% python3 -q
>>> import numpy as np
>>> from numpy import linalg as LA
>>> np.set_printoptions(precision=3, suppress=True, linewidth=120)
>>> tidy = lambda a: np.round(a, 3) + 0
>>> mat = np.load("w.npy")
>>> mat
array([[ 1.   ,  1.2  ,  0.4  , -0.6  ],
       [-1.8  ,  0.1  ,  1.4  , -0.1  ],
       [ 1.047,  1.174,  0.564, -0.899]])
>>> np.argsort(-LA.norm(mat, axis=0).round(6), kind="stable")[:3]
array([0, 1, 2])
>>> LA.matrix_rank(mat, rtol=0.1)
np.int64(2)
>>> mat @ mat
Traceback (most recent call last):
  File "<python-input-8>", line 1, in <module>
    mat @ mat
    ~~~~^~~~~
ValueError: matmul: Input operand 1 has a mismatch in its core dimension 0, with gufunc signature (n?,k),(k,m?)->(n?,m?) (size 3 is different from 4)
>>> G = mat.T @ mat
>>> (mat @ mat.T).shape
(3, 3)
>>> tidy(np.diag(G))
array([5.336, 2.828, 2.438, 1.178])
>>> tidy(np.trace(G)), tidy((mat ** 2).sum())
(np.float64(11.781), np.float64(11.781))
>>> np.allclose(G, G.T)
True
>>> out = mat / LA.norm(mat, axis=1)
Traceback (most recent call last):
  File "<python-input-14>", line 1, in <module>
    out = mat / LA.norm(mat, axis=1)
          ~~~~^~~~~~~~~~~~~~~~~~~~~~
ValueError: operands could not be broadcast together with shapes (3,4) (3,) 
>>> out = mat / LA.norm(mat, axis=1, keepdims=True)
>>> G = out @ out.T
>>> tidy(np.degrees(np.arccos(np.clip(G[1, 0], -1, 1))))
np.float64(105.644)
>>> tidy(LA.norm(out, axis=1))
array([1., 1., 1.])
>>> (np.abs(G) > 0.9).astype(int)
array([[1, 0, 1],
       [0, 1, 0],
       [1, 0, 1]])
>>> (G - 2 * np.eye(3)).round(6).argmax(axis=1)
array([2, 2, 0])
>>> Uu, sv, vt = LA.svd(mat)
>>> tidy(sv)
array([2.718, 2.088, 0.191])
>>> out = Uu[:, :2] @ np.diag(sv[:2]) @ vt[:2]
>>> tidy(out)
array([[ 1.015,  1.111,  0.416, -0.709],
       [-1.799,  0.095,  1.401, -0.106],
       [ 1.034,  1.253,  0.549, -0.802]])
>>> tidy(LA.norm(mat - out, 2)), tidy(sv[2])
(np.float64(0.191), np.float64(0.191))
>>> tidy(LA.norm(mat - out) / LA.norm(mat))
np.float64(0.056)
>>> tidy(np.abs(mat - out).max())
np.float64(0.109)
>>> out = np.array([[5, 7], [1, 2]])
>>> basis = np.kron(out, mat)
>>> tidy(LA.norm(basis, 2)), tidy(LA.norm(out, 2) * LA.norm(mat, 2))
(np.float64(24.137), np.float64(24.137))
>>> basis.shape
(6, 8)
>>> M = np.loadtxt("mat.csv", delimiter=",")
>>> M
array([[ 0., -1.,  0.,  0.],
       [-1.,  0.,  0.,  0.],
       [ 0.,  0.,  0., -1.],
       [ 0.,  0., -1.,  0.]])
>>> ang = np.radians(135)
>>> R = np.eye(4)
>>> R[0, 0] = R[1, 1] = np.cos(ang)
>>> R[0, 1], R[1, 0] = -np.sin(ang), np.sin(ang)
>>> tidy(R)
array([[-0.707, -0.707,  0.   ,  0.   ],
       [ 0.707, -0.707,  0.   ,  0.   ],
       [ 0.   ,  0.   ,  1.   ,  0.   ],
       [ 0.   ,  0.   ,  0.   ,  1.   ]])
>>> out = mat @ R.T
>>> np.allclose(LA.norm(mat, axis=1), LA.norm(out, axis=1))
True
>>> np.allclose(mat @ mat.T, out @ out.T)
True
>>> tidy(out)
array([[-1.556, -0.141,  0.4  , -0.6  ],
       [ 1.202, -1.344,  1.4  , -0.1  ],
       [-1.57 , -0.09 ,  0.564, -0.899]])
>>> tidy(LA.det(R)), tidy(np.trace(R))
(np.float64(1.0), np.float64(0.586))
>>> tidy(np.abs(out - mat).max(axis=0))
array([3.002, 1.444, 0.   , 0.   ])
>>> np.flatnonzero(LA.matrix_power((M != 0) + (M.T != 0) + np.eye(4), 4)[0])
array([0, 1])
>>> M @ M
array([[1., 0., 0., 0.],
       [0., 1., 0., 0.],
       [0., 0., 1., 0.],
       [0., 0., 0., 1.]])
>>> vec = np.array([3, 8, 9, 7])
>>> tidy(np.abs(LA.eigvals(M)))
array([1., 1., 1., 1.])
>>> tidy(LA.det(M))
np.float64(1.0)
>>> [p for p in range(1, 25) if np.allclose(LA.matrix_power(M, p), np.eye(4))]
[2, 4, 6, 8, 10, 12, 14, 16, 18, 20, 22, 24]
>>> proj = np.triu(np.array([[1, 0, 2, 3], [-3, 1, 1, 3], [1, 0, -3, 2], [2, -3, 0, -3]]), 1) + np.eye(4)
>>> out = proj @ M @ LA.inv(proj)
>>> LA.matrix_rank(out)
np.int64(4)
>>> np.trace(out), np.trace(M)
(np.float64(0.0), np.float64(0.0))
>>> tidy(LA.det(out))
np.float64(1.0)
>>> tidy(LA.eigvalsh(M).min())
np.float64(-1.0)
>>> try:
...     LA.cholesky(M)
... except LA.LinAlgError as e:
...     print(repr(e))
... 
LinAlgError('Matrix is not positive definite')
>>> A = np.load("data.npy")
>>> A
array([[  1.2,  -0.2,   0.7,   0.2],
       [ -0.7,  -1.6,   0.9,  -3. ],
       [ -1. ,   0.2,   0.6,  -0.4],
       [ -0.8,   0.2,   0.6,   1.9],
       [  0.6,   1.4,  -0.2,   0.4],
       [  1.1,   1. ,  -0.4,   0.2],
       [ -0.8,   0.4,  -0.3,  -0.1],
       [ -0.2,   0.4,   1.3,  -0.3],
       [  0.6,  -0.3,  -0.2,   0.7],
       [  0.1,   0.5,   0.1,  -0.6],
       [  1.3,   1.4,   0.7,  -0.8],
       [ -0.9,  -1.6,   0.7,   0.8],
       [  0.3,   1.5,  -0.3,   0.2],
       [  1.8,  -2.4,  -1.1,  -0.1],
       [  0.7,   0.6,   0.3,   0.6],
       [  0.6,   1.1,  -0.3,   0.6],
       [ -1.4,  -1.9,   0.1,   0.1],
       [  1.3,   0.6,  -0.7,  -0.9],
       [ 32. , -32. ,  -4. ,  10. ],
       [  0.4,  -1. ,  -0.1,   0.4],
       [ -0.2,   0.6,  -1.5,   2.3],
       [  0.2,  -0.7,   0. ,   2. ],
       [  0.3,   0. ,  -0.1,   0.9],
       [ -0.6,  -2. ,   1. ,  -0.6],
       [ -0.1,  -0.7,   1.5,  -0.5],
       [  1.4,  -0.4,  -1.1,  -1.6],
       [ -0.2,  -0.7,   0.1,  -0.8],
       [ -0.3,  -0.1,   0.5,  -0.5],
       [ -0.2,   0. ,   1.5,   0.5]])
>>> r0 = np.array([-3, 3, 0])
>>> tidy(np.correlate(mat[1], mat[0], "full"))
array([ 1.08, -0.78, -2.96, -1.06,  1.74,  1.28, -0.1 ])
>>> tidy(np.array([np.convolve(row, r0, "same") for row in mat]))
array([[-0.6  ,  2.4  ,  3.   , -1.8  ],
       [-5.7  , -3.9  ,  4.5  , -0.3  ],
       [-0.381,  1.83 ,  4.389, -2.697]])
>>> def softmax(z):
...     e = np.exp(z - z.max(axis=-1, keepdims=True))
...     return e / e.sum(axis=-1, keepdims=True)
... 
>>> tidy(softmax(mat[1] + -1))
array([0.027, 0.177, 0.651, 0.145])
>>> att = mat @ mat.T / np.sqrt(4)
>>> tidy(softmax(att))
array([[0.44 , 0.059, 0.501],
       [0.04 , 0.917, 0.043],
       [0.428, 0.055, 0.517]])
>>> softmax(att).round(6).argmax(axis=1)
array([2, 1, 2])
>>> W0 = np.load("a.npy")
>>> W0
array([[1, 9, 1, 9],
       [0, 7, 0, 7],
       [1, 9, 1, 9],
       [0, 7, 0, 7]])
>>> Uu, sv, vt = LA.svd(W0)
>>> tidy(sv)
array([22.858,  1.225,  0.   ,  0.   ])
>>> out = Uu[:, :2] @ np.diag(sv[:2]) @ vt[:2]
>>> LA.matrix_rank(out)
np.int64(2)
>>> r0, g = W0[0], W0[1]
>>> r0 @ g
np.int64(126)
>>> p = (r0 @ g) / (r0 @ r0) * r0
>>> LA.matrix_rank(np.outer(r0, g))
np.int64(1)
>>> tidy(p)
array([0.768, 6.915, 0.768, 6.915])
>>> tidy(g - p)
array([-0.768,  0.085, -0.768,  0.085])
>>> out = W0 / LA.norm(W0, axis=1, keepdims=True)
>>> G = out @ out.T
>>> (G - 2 * np.eye(4)).round(6).argmax(axis=1)
array([2, 3, 0, 1])
>>> (np.abs(G) > 0.9).astype(int)
array([[1, 1, 1, 1],
       [1, 1, 1, 1],
       [1, 1, 1, 1],
       [1, 1, 1, 1]])
>>> tidy(LA.norm(out, axis=1))
array([1., 1., 1., 1.])
>>> np.degrees(np.arccos(np.clip(G[0, 2], -1, 1)))
np.float64(0.0)
>>> np.argwhere(np.triu(np.abs(G) > 0.95, 1))
array([[0, 1],
       [0, 2],
       [0, 3],
       [1, 2],
       [1, 3],
       [2, 3]])
>>> J = np.loadtxt("arr.csv", delimiter=",")
>>> J
array([[ 1.,  0., -2.,  0.],
       [ 0.,  3.,  0.,  1.],
       [ 0.,  0.,  1.,  0.],
       [ 0., -1.,  0.,  1.]])
>>> proj = np.triu(np.array([[7, 2, -9, 1], [-3, -9, 1, -4], [4, 2, -9, 4], [3, -8, 0, -4]]), 1) + np.eye(4)
>>> out = proj @ J @ LA.inv(proj)
>>> np.trace(out), np.trace(J)
(np.float64(6.0), np.float64(6.0))
>>> tidy(np.poly(out))
array([  1.,  -6.,  13., -12.,   4.])
>>> LA.matrix_rank(out)
np.int64(4)
>>> tidy(LA.det(out))
np.float64(4.0)
>>> vec = np.array([2, -2, 0, 0])
>>> y = J @ vec
>>> b, lr = np.zeros(4), 1 / LA.norm(J, 2) ** 2
>>> for i in range(40):
...     b -= lr * J.T @ (J @ b - y)
...     if i % 10 == 0: print(i, round(LA.norm(J @ b - y), 3))
... 
0 1.214
10 0.646
20 0.541
30 0.459
>>> tidy(LA.cond(J))
np.float64(7.813)
